$ ipython --no-banner

In [1]: import numpy as np

In [2]: from numpy import linalg as LA

In [3]: np.set_printoptions(precision=2, suppress=True, linewidth=140)

In [4]: J = np.loadtxt("layer4.csv", delimiter=",")

In [5]: print(J)
[[-1.2   1.08 -0.24 -0.78 -1.02  0.54 -0.48  0.42  1.08  0.3  -0.72]
 [ 0.8  -0.72  0.16  0.52  0.68 -0.36  0.32 -0.28 -0.72 -0.2   0.48]
 [-0.8   0.72 -0.16 -0.52 -0.68  0.36 -0.32  0.28  0.72  0.2  -0.48]
 [-3.6   3.24 -0.72 -2.34 -3.06  1.62 -1.44  1.26  3.24  0.9  -2.16]
 [-2.8   2.52 -0.56 -1.82 -2.38  1.26 -1.12  0.98  2.52  0.7  -1.68]
 [-2.    1.8  -0.4  -1.3  -1.7   0.9  -0.8   0.7   1.8   0.5  -1.2 ]
 [ 3.4  -3.06  0.68  2.21  2.89 -1.53  1.36 -1.19 -3.06 -0.85  2.04]
 [-0.4   0.36 -0.08 -0.26 -0.34  0.18 -0.16  0.14  0.36  0.1  -0.24]
 [-0.4   0.36 -0.08 -0.26 -0.34  0.18 -0.16  0.14  0.36  0.1  -0.24]]

In [6]: rank = LA.matrix_rank(J)

In [7]: print(rank)
1

In [8]: null = LA.svd(J)[2][rank:].T

In [9]: print([int(LA.matrix_rank(np.delete(J, i, axis=0))) for i in range(9)])
[1, 1, 1, 1, 1, 1, 1, 1, 1]

In [10]: print(LA.matrix_rank(J.T @ J), LA.matrix_rank(J @ J.T))
1 1

In [11]: print([int(LA.matrix_rank(J[:, :j + 1])) for j in range(11)])
[1, 1, 1, 1, 1, 1, 1, 1, 1, 1, 1]

In [12]: print(np.allclose(J @ null, 0))
True

In [13]: print(LA.matrix_rank(J, rtol=0.1))
1

In [14]: print(round(float(LA.norm(J, 2) / LA.norm(J)), 2))
1.0

In [15]: print(np.argsort(-LA.norm(J, axis=0).round(6), kind="stable")[:3])
[0 1 8]

In [16]: r0 = np.array([3, -2, -1])

In [17]: print(np.convolve(J[0], r0))
[-3.6   5.64 -1.68 -2.94 -1.26  4.44 -1.5   1.68  2.88 -1.68 -3.84  1.14  0.72]

In [18]: print(np.round(np.cross(J[0, :3], J[7, :3]), 2) + 0)
[0. 0. 0.]

In [19]: print(np.polyval(r0, J[0]))
[ 5.72  0.34 -0.35  2.39  4.16 -1.21  0.65 -1.31  0.34 -1.33  2.  ]

In [20]: print(np.correlate(J[0], J[7], "full"))
[ 0.29 -0.38 -0.27  0.38  0.42 -0.93  0.33 -0.07 -0.39 -0.34  2.26 -0.34 -0.39 -0.07  0.33 -0.93  0.42  0.38 -0.27 -0.38  0.29]

In [21]: E = np.loadtxt("dump.csv", delimiter=",")

In [22]: print(E)
[[ 0.  2.  2. -1.  2.  0.  1.]
 [ 0.  0.  1. -1.  1. -1.  2.]
 [ 0.  0.  0.  1. -1.  2.  2.]
 [ 0.  0.  0.  0.  0.  0. -1.]
 [ 0.  0.  0.  0.  0. -2.  2.]
 [ 0.  0.  0.  0.  0.  0. -1.]
 [ 0.  0.  0.  0.  0.  0.  0.]]

In [23]: print(np.abs(np.diag(LA.qr(E)[1])) > 1e-9)
[False False False False False False False]

In [24]: print(np.allclose(E[:-1].T @ LA.lstsq(E[:-1].T, E[-1])[0], E[-1]))
True

In [25]: LA.inv(E)
LinAlgError: Singular matrix


In [26]: Uu, sigma, Vt = LA.svd(E, full_matrices=False)

In [27]: print(np.round(Uu.T @ E @ Vt.T, 2) + 0)
[[4.63 0.   0.   0.   0.   0.   0.  ]
 [0.   3.38 0.   0.   0.   0.   0.  ]
 [0.   0.   2.89 0.   0.   0.   0.  ]
 [0.   0.   0.   0.87 0.   0.   0.  ]
 [0.   0.   0.   0.   0.21 0.   0.  ]
 [0.   0.   0.   0.   0.   0.   0.  ]
 [0.   0.   0.   0.   0.   0.   0.  ]]

In [28]: print(np.round(Vt @ Vt.T, 2) + 0)
[[1. 0. 0. 0. 0. 0. 0.]
 [0. 1. 0. 0. 0. 0. 0.]
 [0. 0. 1. 0. 0. 0. 0.]
 [0. 0. 0. 1. 0. 0. 0.]
 [0. 0. 0. 0. 1. 0. 0.]
 [0. 0. 0. 0. 0. 1. 0.]
 [0. 0. 0. 0. 0. 0. 1.]]

In [29]: print(np.abs(Vt[0]))
[0.   0.3  0.42 0.28 0.42 0.3  0.62]

In [30]: print(np.abs(Uu[:, 0]).round(6).argmax())
0

In [31]: print(round(float(np.sqrt((sigma ** 2).sum())), 2), np.round(LA.norm(E), 2))
6.48 6.48

In [32]: print(np.round(Uu.T @ Uu, 2) + 0)
[[1. 0. 0. 0. 0. 0. 0.]
 [0. 1. 0. 0. 0. 0. 0.]
 [0. 0. 1. 0. 0. 0. 0.]
 [0. 0. 0. 1. 0. 0. 0.]
 [0. 0. 0. 0. 1. 0. 0.]
 [0. 0. 0. 0. 0. 1. 0.]
 [0. 0. 0. 0. 0. 0. 1.]]

In [33]: print(sigma.round(2) + 0)
[4.63 3.38 2.89 0.87 0.21 0.   0.  ]

In [34]: print((sigma > 1e-8).sum())
5
